% python3 -q
>>> import numpy as np
>>> np.set_printoptions(suppress=True, linewidth=200)
>>> E = np.loadtxt("case17.csv", delimiter=",")
>>> print(E)
[[8. 0. 0.]
 [0. 3. 3.]
 [0. 1. 1.]]
>>> print([round(float(x), 3) for x in np.linalg.svd(E, compute_uv=False)[:3]])
[8.0, 4.472, 0.0]
>>> print(np.round(np.linalg.norm(E, 2) / np.linalg.norm(E), 3))
0.873
>>> rng = np.random.default_rng(179)
>>> z = rng.permutation(3)
>>> print(z)
[1 0 2]
>>> A2 = E[z][:, z]
>>> print(A2)
[[3. 0. 3.]
 [0. 8. 0.]
 [1. 0. 1.]]
>>> print(np.trace(A2))
12.0
>>> print(np.flatnonzero(np.linalg.matrix_power((E != 0) + (E.T != 0) + np.eye(3), 3)[1]))
[1 2]
>>> print((np.linalg.matrix_power((E != 0) + (E.T != 0) + np.eye(3), 3) > 0).astype(int))
[[1 0 0]
 [0 1 1]
 [0 1 1]]
>>> print(E @ E)
[[64.  0.  0.]
 [ 0. 12. 12.]
 [ 0.  4.  4.]]
>>> print((E != 0).astype(int))
[[1 0 0]
 [0 1 1]
 [0 1 1]]
>>> hat = np.triu(np.array([[2, -3, -6], [6, -3, 7], [-5, 9, 5]]), 1) + np.eye(3)
>>> A2 = hat @ E @ np.linalg.inv(hat)
>>> print(np.linalg.matrix_rank(A2))
2
>>> print(hat @ E - E @ hat)
[[  0.   9.  33.]
 [  0.   7. -14.]
 [  0.   0.  -7.]]
>>> print(round(np.linalg.det(A2), 3))
0.0
>>> print(A2)
[[  8.   9. -30.]
 [  0.  10. -60.]
 [  0.   1.  -6.]]
>>> q, _ = np.linalg.qr(np.array([[1.9], [0.7], [0.3], [-1.5]]))
>>> m1 = q @ q.T
>>> print(m1.round(3))
[[ 0.561  0.207  0.089 -0.443]
 [ 0.207  0.076  0.033 -0.163]
 [ 0.089  0.033  0.014 -0.07 ]
 [-0.443 -0.163 -0.07   0.349]]
>>> cov = m1.T @ m1
>>> print(np.round(np.linalg.eigvalsh(cov)[::-1], 3) + 0)
[1. 0. 0. 0.]
>>> print(np.allclose(cov, cov.T))
True
>>> print(cov.round(3))
[[ 0.561  0.207  0.089 -0.443]
 [ 0.207  0.076  0.033 -0.163]
 [ 0.089  0.033  0.014 -0.07 ]
 [-0.443 -0.163 -0.07   0.349]]
>>> print((m1 @ m1.T).shape)
(4, 4)
>>> print(np.linalg.matrix_rank(cov))
1
>>> x = np.array([1, 0, 1, 0])
>>> print(np.round(np.eye(4) - m1, 3))
[[ 0.439 -0.207 -0.089  0.443]
 [-0.207  0.924 -0.033  0.163]
 [-0.089 -0.033  0.986  0.07 ]
 [ 0.443  0.163  0.07   0.651]]
>>> print(np.round(m1 @ x, 3))
[ 0.649  0.239  0.102 -0.512]
>>> print(np.trace(m1))
1.0
>>> print(np.round(m1 @ m1 @ x, 3))
[ 0.649  0.239  0.102 -0.512]
>>> rk = np.linalg.matrix_rank(E)
>>> print(rk)
2
>>> ns = np.linalg.svd(E)[2][rk:].T
>>> print(ns.shape)
(3, 1)
>>> print([int(np.linalg.matrix_rank(E[:i])) for i in range(1, len(E) + 1)])
[1, 2, 2]
>>> print(np.round(E @ ns, 3) + 0)
[[0.]
 [0.]
 [0.]]
>>> print(np.round(ns @ ns.T, 3))
[[ 0.   0.   0. ]
 [ 0.   0.5 -0.5]
 [ 0.  -0.5  0.5]]
>>> print(np.round(ns[:, 0] / ns[np.abs(ns[:, 0]).round(6).argmax(), 0], 3))
[-0.  1. -1.]
>>> feats = np.array([[2, -3, -1, -2], [2, -3, -1, -2]])
>>> rk = np.linalg.matrix_rank(feats)
>>> print(rk)
1
>>> ns = np.linalg.svd(feats)[2][rk:].T
>>> print(np.allclose(feats @ ns, 0))
True
>>> print([int(np.linalg.matrix_rank(feats[:i])) for i in range(1, len(feats) + 1)])
[1, 1]
>>> print([int(np.linalg.matrix_rank(feats[:, :j + 1])) for j in range(4)])
[1, 1, 1, 1]
>>> J = rng.normal(size=(21, 3))
>>> J = 10 * J / np.linalg.norm(J, axis=1, keepdims=True)
>>> print(J.round(3))
[[-5.336 -8.441  0.527]
 [-7.047  0.997 -7.025]
 [ 0.217 -2.917  9.563]
 [-1.449  0.545  9.879]
 [ 5.747  7.447 -3.393]
 [ 0.77   5.673 -8.199]
 [-4.726  7.635  4.402]
 [-5.786 -6.098 -5.417]
 [-4.949 -6.026  6.261]
 [ 6.801  7.329 -0.183]
 [ 3.392  5.735  7.457]
 [ 1.363  7.711  6.219]
 [ 0.919 -8.928 -4.411]
 [-9.104 -1.14  -3.976]
 [-5.624  8.26   0.388]
 [ 8.644  2.282 -4.481]
 [-2.823  7.741 -5.666]
 [-2.287  2.617  9.377]
 [-9.433 -0.367  3.299]
 [-9.768 -0.294 -2.12 ]
 [ 1.669  0.405  9.851]]
>>> u = np.array([-2, 3, 0])
>>> print(np.round(np.array([np.convolve(row, u, "same") for row in m1]), 3))
[[ 1.269  0.443  1.151 -1.328]
 [ 0.467  0.163  0.424 -0.489]
 [ 0.2    0.07   0.182 -0.21 ]
 [-1.002 -0.349 -0.908  1.048]]
>>> print(np.round(np.correlate(m1[2], m1[3], "full"), 3))
[ 0.031  0.005 -0.012 -0.07  -0.012  0.005  0.031]
>>> print(np.round(np.polyval(u, m1[2]), 3))
[ 0.25   0.096  0.042 -0.219]
>>> K = np.load("m.npy")
>>> print(K.round(3))
[[ -0.715  -0.776  -0.653]
 [ -8.354 -10.598  -6.11 ]
 [-11.386 -14.496  -8.275]
 [-15.96  -20.378 -11.543]
 [-10.211 -12.985  -7.436]
 [  0.443   0.713   0.174]
 [  3.145   4.187   2.104]
 [-13.029 -16.608  -9.449]
 [ -3.11   -3.856  -2.364]
 [ -8.195 -10.394  -5.997]
 [  4.23    5.581   2.878]
 [  5.127   6.734   3.519]
 [ -5.246  -6.602  -3.89 ]
 [ -5.46   -6.878  -4.043]
 [  0.54    0.837   0.243]
 [ -1.529  -1.823  -1.235]
 [ -1.502  -1.788  -1.216]
 [ -3.032  -3.755  -2.308]]
>>> A2 = K / np.linalg.norm(K, axis=1)
Traceback (most recent call last):
  File "<python-input-60>", line 1, in <module>
    A2 = K / np.linalg.norm(K, axis=1)
         ~~^~~~~~~~~~~~~~~~~~~~~~~~~~~
ValueError: operands could not be broadcast together with shapes (18,3) (18,) 
>>> A2 = K / np.linalg.norm(K, axis=1, keepdims=True)
>>> cov = A2 @ A2.T
>>> print((cov - 2 * np.eye(18)).round(6).argmax(axis=1))
[16  9  4  7  2 14 10  2 17  1 11 10 13 12  5 16 15  8]
>>> print(cov[17].round(3))
[ 0.993  1.     1.     1.     1.    -0.964 -0.997  1.     1.     1.    -0.998 -0.998  1.     1.    -0.974  0.999  0.999  1.   ]
>>> print(np.round(np.linalg.norm(A2, axis=1), 3))
[1. 1. 1. 1. 1. 1. 1. 1. 1. 1. 1. 1. 1. 1. 1. 1. 1. 1.]
>>> print(np.linalg.cond(K) > 100)
True
>>> print([round(float(x), 3) for x in np.linalg.svd(K, compute_uv=False)[:3]])
[54.164, 0.685, 0.0]
>>> U, sigma, Vt = np.linalg.svd(K)
>>> V = Vt[:(sigma > 1e-8).sum()]
>>> x = K[12] + -3 * K[10] + rng.integers(2) * np.eye(3)[0]
>>> print(x.round(3))
[-17.935 -23.345 -12.525]
>>> print(np.linalg.matrix_rank(np.vstack([K, x])))
2
>>> print(np.round(np.diag(V.T @ V), 3))
[0.333 0.833 0.833]
>>> print(np.allclose(V.T @ V @ x, x))
True
>>> print(round(float(np.linalg.norm(x - V.T @ V @ x)), 3))
0.0
>>> Ac = K - K.mean(axis=0)
>>> V = np.linalg.svd(Ac)[2][:2]
>>> A2 = Ac - Ac @ V.T @ V
>>> print(np.round(np.diag(V.T @ V), 3))
[0.996 0.726 0.279]
>>> print(np.round(np.cov(Ac @ V.T, rowvar=False), 3) + 0)
[[116.287   0.   ]
 [  0.      0.   ]]
>>> print(np.linalg.norm(A2, axis=1).round(6).argmax())
0
>>> print(np.round((Ac @ V.T).std(axis=0), 3) + 0)
[10.48  0.  ]
>>> z = K[:, 1] > np.median(K[:, 1])
>>> u = K[z].mean(axis=0) - K[~z].mean(axis=0)
>>> print(np.argsort(-np.abs(u).round(6), kind="stable"))
[1 0 2]
>>> print(np.round((((K - K.mean(axis=0)) @ u > 0) == z).mean(), 3))
0.944
>>> print(z.astype(int))
[1 0 0 0 0 1 1 0 0 0 1 1 0 0 1 1 1 1]
>>> print(u.round(3))
[ 9.74  12.523  6.957]
>>> A = 2 * np.eye(3) + np.eye(3, k=1)
>>> print(A)
[[2. 1. 0.]
 [0. 2. 1.]
 [0. 0. 2.]]
>>> w, V = np.linalg.eig(A)
>>> print(np.round(np.sort(np.linalg.eigvals(np.linalg.inv(A))), 3))
[0.5 0.5 0.5]
>>> print(np.prod(w))
8.0
>>> print(np.round(np.sort(np.linalg.eigvals(A.T)), 3))
[2. 2. 2.]
>>> print(w)
[2. 2. 2.]
>>> data = np.tril(np.array([[-2, 2, 0], [2, 0, -2], [-2, 2, -1]]), -1) + np.eye(3, dtype=int)
>>> print(data)
[[ 1  0  0]
 [ 2  1  0]
 [-2  2  1]]
>>> A2 = np.linalg.inv(data)
>>> print(np.round(np.linalg.inv(A2), 3))
[[ 1.  0.  0.]
 [ 2.  1.  0.]
 [-2.  2.  1.]]
>>> print(A2)
[[ 1.  0.  0.]
 [-2.  1.  0.]
 [ 6. -2.  1.]]
>>> print(np.allclose(A2, data.T))
False
>>> print(np.round(np.linalg.slogdet(data)[0], 3))
1.0
>>> print(round(np.linalg.cond(data), 3))
22.199
>>> print(np.round(np.linalg.det(data) * A2, 3))
[[ 1.  0.  0.]
 [-2.  1.  0.]
 [ 6. -2.  1.]]
